In [1]: import numpy as np

In [2]: import numpy.linalg as la

In [3]: np.set_printoptions(precision=1, suppress=True, linewidth=100, sign=" ")

In [4]: rd = lambda a: np.round(a, 1) + 0

In [5]: J = np.loadtxt("a.csv", delimiter=",")

In [6]: J
Out[6]: 
array([[ 2.3,  0. ,  0. ],
       [ 0. , -0.7, -1. ],
       [ 2. ,  0. ,  0.3]])

In [7]: u, g = J[0], J[2]

In [8]: u @ g
Out[8]: np.float64(4.6)

In [9]: rd(u @ u)
Out[9]: np.float64(5.3)

In [10]: p = (u @ g) / (u @ u) * u

In [11]: print(p)
[ 2.  0.  0.]

In [12]: rd(la.norm(u + g) ** 2 + la.norm(u - g) ** 2)
Out[12]: np.float64(18.8)

In [13]: la.matrix_rank(np.outer(u, g))
Out[13]: np.int64(1)

In [14]: g - p
Out[14]: array([ 0. ,  0. ,  0.3])

In [15]: M2 = la.inv(J)

In [16]: (np.abs(M2) > 1e-9).astype(int)
Out[16]: 
array([[ 1,  0,  0],
       [ 1,  1,  1],
       [ 1,  0,  1]])

In [17]: rd(M2)
Out[17]: 
array([[ 0.4,  0. ,  0. ],
       [ 4.1, -1.4, -4.8],
       [-2.9,  0. ,  3.3]])

In [18]: print(rd(la.cond(J)))
23.8

In [19]: rd(la.slogdet(J)[0])
Out[19]: np.float64(-1.0)

In [20]: rd(J @ M2)
Out[20]: 
array([[ 1.,  0.,  0.],
       [ 0.,  1.,  0.],
       [ 0.,  0.,  1.]])

In [21]: rd(la.inv(M2))
Out[21]: 
array([[ 2.3,  0. ,  0. ],
       [ 0. , -0.7, -1. ],
       [ 2. ,  0. ,  0.3]])

In [22]: w, vecs = la.eig(J)

In [23]: rd(np.prod(w))
Out[23]: np.float64(-0.5)

In [24]: u = np.array([2, 2, 1, 1])

In [25]: g = np.array([1, 9, 7, 7])

In [26]: arr = u[:, None] + g[None, :]

In [27]: arr
Out[27]: 
array([[  3,  11,   9,   9],
       [  3,  11,   9,   9],
       [  2,  10,   8,   8],
       [  2,  10,   8,   8]])

In [28]: U, sig, Vt = la.svd(arr)

In [29]: vecs = Vt[:(sig > 1e-8).sum()]

In [30]: rng = np.random.default_rng(264676)

In [31]: x = arr[2] + 3 * arr[0] + rng.integers(2) * np.eye(4)[0]

In [32]: x
Out[32]: array([ 11.,  43.,  35.,  35.])

In [33]: print(rd(np.diag(vecs.T @ vecs)))
[ 0.9  0.5  0.3  0.3]

In [34]: la.lstsq(arr[:-1].T, arr[-1])[2]
Out[34]: np.int32(2)

In [35]: rd(np.trace(la.pinv(arr) @ arr))
Out[35]: np.float64(2.0)

In [36]: np.unique(arr.round(6), axis=0).shape
Out[36]: (2, 4)

In [37]: rd(arr @ la.pinv(arr) @ arr)
Out[37]: 
array([[  3.,  11.,   9.,   9.],
       [  3.,  11.,   9.,   9.],
       [  2.,  10.,   8.,   8.],
       [  2.,  10.,   8.,   8.]])

In [38]: U, sig, Vt = la.svd(arr)

In [39]: rd(sig)
Out[39]: array([ 32.4,   0.7,   0. ,   0. ])

In [40]: M2 = U[:, :2] @ np.diag(sig[:2]) @ Vt[:2]

In [41]: rd(la.norm(arr - M2) / la.norm(arr))
Out[41]: np.float64(0.0)

In [42]: la.matrix_rank(M2)
Out[42]: np.int64(2)

In [43]: mat = np.diag(np.array([0, -3, -3, -1])) + -2 * np.eye(4, k=1) + -2 * np.eye(4, k=-1)

In [44]: mat
Out[44]: 
array([[ 0., -2.,  0.,  0.],
       [-2., -3., -2.,  0.],
       [ 0., -2., -3., -2.],
       [ 0.,  0., -2., -1.]])

In [45]: w, vecs = la.eig(mat)

In [46]: rd(np.sort(la.eigvals(mat.T)))
Out[46]: array([-5.8, -2.8,  0.2,  1.4])

In [47]: rd(mat @ vecs[:, 0] - w[0] * vecs[:, 0])
Out[47]: array([ 0.,  0.,  0.,  0.])

In [48]: rd(np.sort(la.eigvals(la.inv(mat))))
Out[48]: array([-0.4, -0.2,  0.7,  5.6])

In [49]: rd(w)
Out[49]: array([-5.8, -2.8,  1.4,  0.2])

In [50]: mat.shape
Out[50]: (4, 4)

In [51]: mat - mat[0]
Out[51]: 
array([[ 0.,  0.,  0.,  0.],
       [-2., -1., -2.,  0.],
       [ 0.,  0., -3., -2.],
       [ 0.,  2., -2., -1.]])

In [52]: np.abs(mat).max()
Out[52]: np.float64(3.0)

In [53]: la.rank(mat)
AttributeError: module 'numpy.linalg' has no attribute 'rank'


In [54]: print(np.unravel_index(np.abs(mat).argmax(), mat.shape))
(np.int64(1), np.int64(1))

In [55]: w, vecs = la.eigh(mat)

In [56]: x = np.array([-1, 0, -2, 2])

In [57]: rd(la.eigvalsh(mat[1:, 1:]))
Out[57]: array([-5.5, -2.1,  0.6])

In [58]: (np.sign(vecs[:, -1].round(6)) == np.sign(vecs[0, -1].round(6))).astype(int)
Out[58]: array([ 1,  0,  1,  0])

In [59]: rd(vecs * np.abs(w) @ vecs.T)
Out[59]: 
array([[ 1.5,  1. ,  0.7, -0.5],
       [ 1. ,  3.7,  1.5,  0.4],
       [ 0.7,  1.5,  3.4,  1.6],
       [-0.5,  0.4,  1.6,  1.5]])

In [60]: print(x @ mat @ x)
0.0

In [61]: np.abs(mat).sum(axis=1).max(), rd(np.abs(w).max())
Out[61]: (np.float64(7.0), np.float64(5.8))

In [62]: M = np.load("w.npy")

In [63]: M
Out[63]: 
array([[ 0.6,  0.4,  0. ],
       [ 0. ,  0.6,  0.4],
       [ 0. ,  0.3,  0.7]])

In [64]: # row-stochastic, so 1 is an eigenvalue

In [65]: w, vecs = la.eigh(mat)

In [66]: print(rd(vecs.T @ mat @ vecs))
[[-5.8  0.   0.   0. ]
 [ 0.  -2.8  0.   0. ]
 [ 0.   0.   0.2  0. ]
 [ 0.   0.   0.   1.4]]

In [67]: rd(la.svd(mat, compute_uv=False))
Out[67]: array([ 5.8,  2.8,  1.4,  0.2])

In [68]: rd(la.eigvalsh(mat + -3 * np.eye(4)))
Out[68]: array([-8.8, -5.8, -2.8, -1.6])

In [69]: np.abs(vecs[:, -1]).round(6).argmax()
Out[69]: np.int64(0)

In [70]: np.unique(w.round(6) + 0, return_counts=True)[1]
Out[70]: array([ 1,  1,  1,  1])

In [71]: x = np.array([5, 3, 3])

In [72]: h1 = np.maximum(M @ x, 0)

In [73]: rd(np.tanh(M @ x))
Out[73]: array([ 1.,  1.,  1.])

In [74]: print(M * (h1 > 1e-9)[:, None])
[[ 0.6  0.4  0. ]
 [ 0.   0.6  0.4]
 [ 0.   0.3  0.7]]

In [75]: feats = np.loadtxt("layer6.csv", delimiter=",")

In [76]: print(feats)
[[  5.  12.   9.]
 [  5.  12.   9.]
 [  5.  12.   9.]
 [  1.   6.   9.]
 [  1.   6.   9.]
 [  7.  15.   9.]
 [  7.  15.   9.]
 [  7.  15.   9.]
 [  3.   9.   9.]
 [  7.  15.   9.]
 [  7.  15.   9.]
 [  3.   9.   9.]
 [  5.  12.   9.]
 [  7.  15.   9.]
 [  5.  12.   9.]
 [  7.  15.   9.]
 [  1.   6.   9.]
 [  7.  15.   9.]
 [  1.   6.   9.]
 [  3.   9.   9.]
 [  1.   6.   9.]
 [  7.  15.   9.]
 [  5.  12.   9.]
 [  1.   6.   9.]]

In [77]: # rows and columns are dependent

In [78]: M2 = feats[0, 0] * feats[1:] - np.outer(feats[1:, 0], feats[0])

In [79]: M2
Out[79]: 
array([[  0.,   0.,   0.],
       [  0.,   0.,   0.],
       [  0.,  18.,  36.],
       [  0.,  18.,  36.],
       [  0.,  -9., -18.],
       [  0.,  -9., -18.],
       [  0.,  -9., -18.],
       [  0.,   9.,  18.],
       [  0.,  -9., -18.],
       [  0.,  -9., -18.],
       [  0.,   9.,  18.],
       [  0.,   0.,   0.],
       [  0.,  -9., -18.],
       [  0.,   0.,   0.],
       [  0.,  -9., -18.],
       [  0.,  18.,  36.],
       [  0.,  -9., -18.],
       [  0.,  18.,  36.],
       [  0.,   9.,  18.],
       [  0.,  18.,  36.],
       [  0.,  -9., -18.],
       [  0.,   0.,   0.],
       [  0.,  18.,  36.]])

In [80]: la.matrix_rank(M2), la.matrix_rank(feats)
Out[80]: (np.int64(1), np.int64(2))

In [81]: rank = la.matrix_rank(feats)

In [82]: print(rank)
2

In [83]: null = la.svd(feats)[2][rank:].T

In [84]: rd(null @ null.T)
Out[84]: 
array([[ 0.6, -0.4,  0.2],
       [-0.4,  0.3, -0.1],
       [ 0.2, -0.1,  0.1]])

In [85]: [int(la.matrix_rank(feats[:i])) for i in range(1, len(feats) + 1)]
Out[85]: [1, 1, 1, 2, 2, 2, 2, 2, 2, 2, 2, 2, 2, 2, 2, 2, 2, 2, 2, 2, 2, 2, 2, 2]

In [86]: print([int(la.matrix_rank(feats[:, :j + 1])) for j in range(3)])
[1, 2, 2]

In [87]: null.shape
Out[87]: (3, 1)

In [88]: np.allclose(feats @ null, 0)
Out[88]: True

In [89]: [int(la.matrix_rank(np.delete(feats, i, axis=0))) for i in range(24)]
Out[89]: [2, 2, 2, 2, 2, 2, 2, 2, 2, 2, 2, 2, 2, 2, 2, 2, 2, 2, 2, 2, 2, 2, 2, 2]

In [90]: U, sig, Vt = la.svd(feats)

In [91]: vecs = Vt[:(sig > 1e-8).sum()]

In [92]: x = feats[23] + 2 * feats[22] + rng.integers(2) * np.eye(3)[0]

In [93]: x
Out[93]: array([ 12.,  30.,  27.])

In [94]: rd(np.diag(vecs.T @ vecs))
Out[94]: array([ 0.4,  0.7,  0.9])

In [95]: la.matrix_rank(np.vstack([feats, x]))
Out[95]: np.int64(3)

In [96]: U, sig, Vt = la.svd(feats)

In [97]: print(np.argmax(sig[:-1] / (sig[1:] + 1e-6)) + 1)
2

In [98]: M2 = U[:, :2] @ np.diag(sig[:2]) @ Vt[:2]

In [99]: la.matrix_rank(M2)
Out[99]: np.int64(2)

In [100]: rd(np.abs(feats - M2).max())
Out[100]: np.float64(0.0)

In [101]: rd(la.norm(feats - M2) / la.norm(feats))
Out[101]: np.float64(0.0)

In [102]: rd(la.norm(feats - M2, 2)), rd(sig[2])
Out[102]: (np.float64(0.0), np.float64(0.0))

In [103]: print(rd(M2))
[[  5.  12.   9.]
 [  5.  12.   9.]
 [  5.  12.   9.]
 [  1.   6.   9.]
 [  1.   6.   9.]
 [  7.  15.   9.]
 [  7.  15.   9.]
 [  7.  15.   9.]
 [  3.   9.   9.]
 [  7.  15.   9.]
 [  7.  15.   9.]
 [  3.   9.   9.]
 [  5.  12.   9.]
 [  7.  15.   9.]
 [  5.  12.   9.]
 [  7.  15.   9.]
 [  1.   6.   9.]
 [  7.  15.   9.]
 [  1.   6.   9.]
 [  3.   9.   9.]
 [  1.   6.   9.]
 [  7.  15.   9.]
 [  5.  12.   9.]
 [  1.   6.   9.]]

In [104]: u = np.array([3, 3])

In [105]: np.polyval(u, feats[5])
Out[105]: array([ 24.,  48.,  30.])

In [106]: m1 = np.eye(3, dtype=int)[rng.permutation(3)]

In [107]: m1
Out[107]: 
array([[ 0,  0,  1],
       [ 1,  0,  0],
       [ 0,  1,  0]])

In [108]: # rows sum to 1

In [109]: la.matrix_power(m1, 4)
Out[109]: 
array([[ 0,  0,  1],
       [ 1,  0,  0],
       [ 0,  1,  0]])

In [110]: la.determinant(m1)
AttributeError: module 'numpy.linalg' has no attribute 'determinant'


In [111]: rd(np.abs(la.eigvals(m1)).max())
Out[111]: np.float64(1.0)

In [112]: (m1 - m1.T) / 2
Out[112]: 
array([[ 0. , -0.5,  0.5],
       [ 0.5,  0. , -0.5],
       [-0.5,  0.5,  0. ]])

In [113]: z = rng.permutation(3)

In [114]: z
Out[114]: array([ 0,  1,  2])

In [115]: M2 = m1[z][:, z]

In [116]: print(rd(la.det(M2)), rd(la.det(m1[z])))
1.0 1.0

In [117]: print(np.allclose(M2, m1))
True

In [118]: np.trace(M2)
Out[118]: np.int64(0)

In [119]: rd(la.eigvals(m1))
Out[119]: array([-0.5+0.9j, -0.5-0.9j,  1. +0.j ])

In [120]: rd(la.det(m1[::-1]))
Out[120]: np.float64(-1.0)

In [121]: U, sig = la.svd(m1)
ValueError: too many values to unpack (expected 2)


In [122]: U, sig, Vt = la.svd(m1, full_matrices=False)

In [123]: rd(np.sqrt((sig ** 2).sum())), rd(la.norm(m1))
Out[123]: (np.float64(1.7), np.float64(1.7))

In [124]: print(np.allclose(U * sig @ Vt, m1))
True

In [125]: U.T @ m1 @ Vt.T
Out[125]: 
array([[ 1.,  0.,  0.],
       [ 0.,  1.,  0.],
       [ 0.,  0.,  1.]])

In [126]: E = np.array([[-12.0, -8.0, 5.0], [8.0, 5.0, -4.0], [-14.0, -10.0, 5.0]])

In [127]: E
Out[127]: 
array([[-12.,  -8.,   5.],
       [  8.,   5.,  -4.],
       [-14., -10.,   5.]])

In [128]: M2 = la.inv(E)

In [129]: rd(la.det(E) * M2)
Out[129]: 
array([[-15., -10.,   7.],
       [ 16.,  10.,  -8.],
       [-10.,  -8.,   4.]])

In [130]: rd(la.cond(E))
Out[130]: np.float64(399.6)

In [131]: rd(la.slogdet(E)[0])
Out[131]: np.float64(1.0)

In [132]: rd(la.inv(M2))
Out[132]: 
array([[-12.,  -8.,   5.],
       [  8.,   5.,  -4.],
       [-14., -10.,   5.]])

In [133]: (np.abs(M2) > 1e-9).astype(int)
Out[133]: 
array([[ 1,  1,  1],
       [ 1,  1,  1],
       [ 1,  1,  1]])

In [134]: print(np.allclose(M2, E.T))
False

In [135]: rd(la.det(E.T))
Out[135]: np.float64(2.0)

In [136]: rd(la.eigvals(E))
Out[136]: array([ 1., -2., -1.])

In [137]: np.einsum("ii->", E)
Out[137]: np.float64(-2.0)

In [138]: rd(la.eigvals(E).sum().real)
Out[138]: np.float64(-2.0)

In [139]: rd(np.poly(E))
Out[139]: array([ 1.,  2., -1., -2.])

In [140]: rd(la.det(2 * E)), rd(la.det(E))
Out[140]: (np.float64(16.0), np.float64(2.0))

In [141]: x = np.array([3, 2, 3])

In [142]: rhs = J @ x

In [143]: rd(rhs)
Out[143]: array([ 6.9, -4.4,  6.9])

In [144]: rd(la.solve(J, 5 * rhs))
Out[144]: array([ 15.,  10.,  15.])

In [145]: print(rd(la.solve(J, rhs + J[:, 0])))
[ 4.  2.  3.]

In [146]: rd(la.solve(J, J[:, 1]))
Out[146]: array([ 0.,  1.,  0.])

In [147]: la.solve(J, rhs[:-1])
ValueError: solve1: Input operand 1 has a mismatch in its core dimension 0, with gufunc signature (m,m),(m)->(m) (size 2 is different from 3)


In [148]: M2 = E / la.norm(E, axis=1, keepdims=True)

In [149]: gram = M2 @ M2.T

In [150]: rd(gram[2])
Out[150]: array([ 1., -1.,  1.])

In [151]: rd(gram)
Out[151]: 
array([[ 1., -1.,  1.],
       [-1.,  1., -1.],
       [ 1., -1.,  1.]])

In [152]: K = np.load("m.npy")

In [153]: K
Out[153]: 
array([[ 3.6, -1.2, -0.7],
       [-2. ,  0.6,  0.6],
       [-0.3,  0.1,  0.5],
       [-3.2,  1.1, -1. ],
       [-5.1,  1.7,  0. ],
       [-1. ,  0.3, -0.8],
       [ 3.7, -1.2,  0.4],
       [-3.3,  1.1,  0. ],
       [ 2.5, -0.8,  0.3],
       [-0.7,  0.2,  0.4],
       [ 1.3, -0.5,  0.6],
       [-3.9,  1.3,  1. ],
       [ 1.9, -0.7,  0.5],
       [-1.4,  0.5, -0.7],
       [-4.1,  1.3, -1.3]])

In [154]: # column 0 is much longer than the rest

In [155]: np.allclose(E @ E.T, E.T @ E)
Out[155]: False

In [156]: assert E == E.T
ValueError: The truth value of an array with more than one element is ambiguous. Use a.any() or a.all()


In [157]: E.inv()
AttributeError: 'numpy.ndarray' object has no attribute 'inv'


In [158]: gram = arr.T @ arr

In [159]: print(rd(la.svd(arr, compute_uv=False) ** 2))
[ 1047.5     0.5     0.      0. ]

In [160]: np.allclose(gram, gram.T)
Out[160]: True

In [161]: np.diag(gram)
Out[161]: array([  26,  442,  290,  290])

In [162]: gram
Out[162]: 
array([[  26,  106,   86,   86],
       [ 106,  442,  358,  358],
       [  86,  358,  290,  290],
       [  86,  358,  290,  290]])
